>>> import numpy as np
>>> import numpy.linalg as la
>>> np.set_printoptions(suppress=True, linewidth=100)
>>> E = np.load("block4.npy")
>>> E
array([[1.  , 0.2 , 0.04, 0.01, 0.  , 0.  , 0.  , 0.  ],
       [0.2 , 1.  , 0.2 , 0.04, 0.01, 0.  , 0.  , 0.  ],
       [0.04, 0.2 , 1.  , 0.2 , 0.04, 0.01, 0.  , 0.  ],
       [0.01, 0.04, 0.2 , 1.  , 0.2 , 0.04, 0.01, 0.  ],
       [0.  , 0.01, 0.04, 0.2 , 1.  , 0.2 , 0.04, 0.01],
       [0.  , 0.  , 0.01, 0.04, 0.2 , 1.  , 0.2 , 0.04],
       [0.  , 0.  , 0.  , 0.01, 0.04, 0.2 , 1.  , 0.2 ],
       [0.  , 0.  , 0.  , 0.  , 0.01, 0.04, 0.2 , 1.  ]])
>>> x = np.array([1, 2, 4, 1, 2, 3, 4, 2])
>>> y = E @ x
>>> y.round(2)
array([1.57, 3.06, 4.75, 2.45, 3.16, 4.36, 5.09, 2.94])
>>> np.round(la.solve(E.T, E[5]), 2) + 0
array([0., 0., 0., 0., 0., 1., 0., 0.])
>>> np.round(la.solve(E, y), 2)
array([1., 2., 4., 1., 2., 3., 4., 2.])
>>> np.round(la.solve(E, -2 * y), 2)
array([-2., -4., -8., -2., -4., -6., -8., -4.])
>>> f, g = E[3], E[6]
>>> np.round(f @ f, 2)
np.float64(1.08)
>>> round(f @ g, 2)
np.float64(0.04)
>>> pr = (f @ g) / (f @ f) * f
>>> la.matrix_rank(np.outer(f, g))
np.int64(1)
>>> round(float(la.norm(f + g) ** 2 + la.norm(f - g) ** 2), 2)
4.33
>>> np.round(np.outer(f, g), 2) + 0
array([[0.  , 0.  , 0.  , 0.  , 0.  , 0.  , 0.01, 0.  ],
       [0.  , 0.  , 0.  , 0.  , 0.  , 0.01, 0.04, 0.01],
       [0.  , 0.  , 0.  , 0.  , 0.01, 0.04, 0.2 , 0.04],
       [0.  , 0.  , 0.  , 0.01, 0.04, 0.2 , 1.  , 0.2 ],
       [0.  , 0.  , 0.  , 0.  , 0.01, 0.04, 0.2 , 0.04],
       [0.  , 0.  , 0.  , 0.  , 0.  , 0.01, 0.04, 0.01],
       [0.  , 0.  , 0.  , 0.  , 0.  , 0.  , 0.01, 0.  ],
       [0.  , 0.  , 0.  , 0.  , 0.  , 0.  , 0.  , 0.  ]])
>>> round(float(E[1] @ E[2]), 2)
0.42
>>> np.round(la.norm(E, "nuc"), 2)
np.float64(8.0)
>>> np.round(la.norm(E, 1), 2), round(la.norm(E, np.inf), 2)
(np.float64(1.5), np.float64(1.5))
>>> np.round(la.norm(E[1] - E[2]), 2)
np.float64(1.15)
>>> np.round(la.norm(E, axis=1), 2)
array([1.02, 1.04, 1.04, 1.04, 1.04, 1.04, 1.04, 1.02])
>>> f = np.array([3, -3, -2, 3, 0, -1, 2, 2])
>>> M2 = E + np.outer(f, np.eye(8)[2])
>>> la.matrix_rank(M2 - E)
np.int64(1)
>>> round(la.det(M2) / la.det(E), 2), np.round(1 + la.solve(E, f)[2], 2)
(np.float64(-1.16), np.float64(-1.16))
>>> feats = np.loadtxt("layer12.csv", delimiter=",")
>>> feats
array([[3., 3., 3., 3.],
       [2., 0., 2., 0.],
       [3., 3., 3., 3.],
       [2., 0., 2., 0.]])
>>> M2 = np.array([[8, 5, -1], [-7, 5, 9], [6, -7, 4], [-6, -5, -4]])
>>> np.einsum("ij->j", feats)
array([10.,  6., 10.,  6.])
>>> np.einsum("ij,ij->i", feats, feats)
array([36.,  8., 36.,  8.])
>>> np.einsum("ik,kj->ij", feats, M2)
array([[ 3., -6., 24.],
       [28., -4.,  6.],
       [ 3., -6., 24.],
       [28., -4.,  6.]])
>>> la.matrix_rank(np.vstack([feats, M2.T]))
np.int64(4)
>>> Uu, sig, VT = la.svd(feats)
>>> V = VT[:(sig > 1e-8).sum()]
>>> rng = np.random.default_rng(997297)
>>> x = feats[0] + 4 * feats[2] + rng.integers(2) * np.eye(4)[0]
>>> x
array([16., 15., 15., 15.])
>>> la.matrix_rank(np.vstack([feats, x]))
np.int64(3)
>>> np.allclose(V.T @ V @ x, x)
False
>>> Uu, sig, VT = la.svd(feats)
>>> np.argmax(sig[:-1] / (sig[1:] + 1e-6)) + 1
np.int64(2)
>>> sig.round(2) + 0
array([8.99, 2.67, 0.  , 0.  ])
>>> M2 = Uu[:, :2] @ np.diag(sig[:2]) @ VT[:2]
>>> M2.round(2) + 0
array([[3., 3., 3., 3.],
       [2., 0., 2., 0.],
       [3., 3., 3., 3.],
       [2., 0., 2., 0.]])
>>> la.matrix_rank(M2)
np.int64(2)
>>> X = np.load("dump.npy")
>>> X
array([[0., 8., 9., 5.],
       [0., 1., 3., 3.],
       [0., 1., 0., 3.],
       [0., 3., 3., 2.]])
>>> np.round(la.norm(X, 2) / la.norm(X), 2)
np.float64(0.98)
>>> [round(float(x), 2) for x in la.svd(X, compute_uv=False)[:3]]
[14.51, 2.9, 1.47]
>>> Uu, sig, VT = la.svd(X)
>>> V = VT[:(sig > 1e-8).sum()]
>>> x = X[3] + 3 * X[2] + rng.integers(2) * np.eye(4)[0]
>>> x
array([ 1.,  6.,  3., 11.])
>>> la.matrix_rank(np.vstack([X, x]))
np.int64(4)
>>> np.round(np.diag(V.T @ V), 2)
array([0., 1., 1., 1.])
>>> np.round(la.norm(x - V.T @ V @ x), 2)
np.float64(1.0)
>>> np.round(V.T @ V, 2) + 0
array([[0., 0., 0., 0.],
       [0., 1., 0., 0.],
       [0., 0., 1., 0.],
       [0., 0., 0., 1.]])
>>> la.lstsq(X[:-1].T, X[-1])[2]
np.int32(3)
>>> np.allclose(X[:-1].T @ la.lstsq(X[:-1].T, X[-1])[0], X[-1])
True
>>> np.round(X @ la.pinv(X) @ X, 2) + 0
array([[0., 8., 9., 5.],
       [0., 1., 3., 3.],
       [0., 1., 0., 3.],
       [0., 3., 3., 2.]])
>>> np.unique(X.round(6), axis=0).shape
(4, 4)
>>> np.round(np.trace(la.pinv(X) @ X), 2)
np.float64(3.0)
>>> rank = la.matrix_rank(X)
>>> rank
np.int64(3)
>>> null = la.svd(X)[2][rank:].T
>>> null.shape
(4, 1)
>>> np.allclose(X @ null, 0)
True
>>> [int(la.matrix_rank(X[:i])) for i in range(1, len(X) + 1)]
[1, 2, 3, 3]
>>> [int(la.matrix_rank(X[:, :j + 1])) for j in range(4)]
[0, 1, 2, 3]
>>> M2 = np.array([[3, 1, 1, 1, -2, 1, 0, -3],
...     [1, 1, -2, -2, 3, 0, -3, 3],
...     [-1, -1, 1, 1, -3, 0, -2, -2],
...     [-1, 1, 3, 1, -3, 0, 0, -1],
...     [0, -2, 3, 3, 2, -1, 2, -2],
...     [-1, 2, 2, -3, 1, -3, 2, -3],
...     [-1, -2, -3, -3, 1, 2, 0, -1],
...     [-2, -1, -3, 0, -3, -2, -2, -3]])
>>> data = M2 + M2.T
>>> data
array([[ 6,  2,  0,  0, -2,  0, -1, -5],
       [ 2,  2, -3, -1,  1,  2, -5,  2],
       [ 0, -3,  2,  4,  0,  2, -5, -5],
       [ 0, -1,  4,  2,  0, -3, -3, -1],
       [-2,  1,  0,  0,  4,  0,  3, -5],
       [ 0,  2,  2, -3,  0, -6,  4, -5],
       [-1, -5, -5, -3,  3,  4,  0, -3],
       [-5,  2, -5, -1, -5, -5, -3, -6]])
>>> vals, V = la.eigh(data)
>>> np.round(vals.sum(), 2), np.trace(data)
(np.float64(4.0), np.int64(4))
>>> np.round(V.T @ data @ V, 2) + 0
array([[-14.02,   0.  ,   0.  ,   0.  ,   0.  ,   0.  ,   0.  ,   0.  ],
       [  0.  , -11.54,   0.  ,   0.  ,   0.  ,   0.  ,   0.  ,   0.  ],
       [  0.  ,   0.  ,  -3.83,   0.  ,   0.  ,   0.  ,   0.  ,   0.  ],
       [  0.  ,   0.  ,   0.  ,   0.5 ,   0.  ,   0.  ,   0.  ,   0.  ],
       [  0.  ,   0.  ,   0.  ,   0.  ,   4.42,   0.  ,   0.  ,   0.  ],
       [  0.  ,   0.  ,   0.  ,   0.  ,   0.  ,   8.06,   0.  ,   0.  ],
       [  0.  ,   0.  ,   0.  ,   0.  ,   0.  ,   0.  ,   9.71,   0.  ],
       [  0.  ,   0.  ,   0.  ,   0.  ,   0.  ,   0.  ,   0.  ,  10.7 ]])
>>> vals.round(2)
array([-14.02, -11.54,  -3.83,   0.5 ,   4.42,   8.06,   9.71,  10.7 ])
>>> np.round(la.eigvalsh(data @ data), 2)
array([  0.25,  14.66,  19.52,  64.96,  94.29, 114.57, 133.12, 196.65])
>>> np.round(la.eigvalsh(data + -2 * np.eye(8)), 2)
array([-16.02, -13.54,  -5.83,  -1.5 ,   2.42,   6.06,   7.71,   8.7 ])
>>> M2 = np.array([[6, 7, 2, 3, 0, -8, 1, 9, -3, 5],
...     [-4, -8, 2, -9, -9, -6, 8, -6, -3, -3],
...     [-9, 7, -3, 2, 5, -3, 8, 6, -7, 8],
...     [-8, 3, 2, 6, -6, -9, -9, -6, 6, -8],
...     [-2, -4, 1, 9, -4, -6, -5, -1, 3, -2],
...     [-8, 5, 5, -5, 3, -1, 0, -9, 3, 0],
...     [0, -5, -1, 1, 7, -6, 1, 6, 7, 3],
...     [2, -3, 4, -4, 4, 6, 0, -1, 0, 8],
...     [-5, 2, 9, 8, -7, -4, 1, -5, 2, -9],
...     [3, 9, 4, 9, 4, 4, 9, -7, -9, -4],
...     [-9, -8, -2, 0, -3, -3, 1, -8, 5, 7]])
>>> A = M2.T @ M2
>>> A
array([[ 384,   38,  -34,  -11,  105,  166,   -3,  220, -103,   24],
       [  38,  395,   67,  168,  119,   27,   62,   58, -177,  -50],
       [ -34,   67,  165,   69,  -66,  -32,   13, -137,    4, -120],
       [ -11,  168,   69,  398,  -25, -105,  -62,    0,   -6, -145],
       [ 105,  119,  -66,  -25,  306,  149,   75,  166,  -63,  202],
       [ 166,   27,  -32, -105,  149,  340,   54,  -11, -113,   67],
       [  -3,   62,   13,  -62,   75,   54,  319,   -2, -219,   92],
       [ 220,   58, -137,    0,  166,  -11,   -2,  446,  -62,  188],
       [-103, -177,    4,   -6,  -63, -113, -219,  -62,  280,  -42],
       [  24,  -50, -120, -145,  202,   67,   92,  188,  -42,  385]])
>>> lab = rng.permutation(10)
>>> lab
array([3, 4, 5, 9, 8, 1, 6, 7, 0, 2])
>>> M2 = A[lab][:, lab]
>>> M2
array([[ 398,  -25, -105, -145,   -6,  168,  -62,    0,  -11,   69],
       [ -25,  306,  149,  202,  -63,  119,   75,  166,  105,  -66],
       [-105,  149,  340,   67, -113,   27,   54,  -11,  166,  -32],
       [-145,  202,   67,  385,  -42,  -50,   92,  188,   24, -120],
       [  -6,  -63, -113,  -42,  280, -177, -219,  -62, -103,    4],
       [ 168,  119,   27,  -50, -177,  395,   62,   58,   38,   67],
       [ -62,   75,   54,   92, -219,   62,  319,   -2,   -3,   13],
       [   0,  166,  -11,  188,  -62,   58,   -2,  446,  220, -137],
       [ -11,  105,  166,   24, -103,   38,   -3,  220,  384,  -34],
       [  69,  -66,  -32, -120,    4,   67,   13, -137,  -34,  165]])
>>> np.trace(M2)
np.int64(3418)
>>> np.diag(M2)
array([398, 306, 340, 385, 280, 395, 319, 446, 384, 165])
>>> np.allclose(M2, A)
False
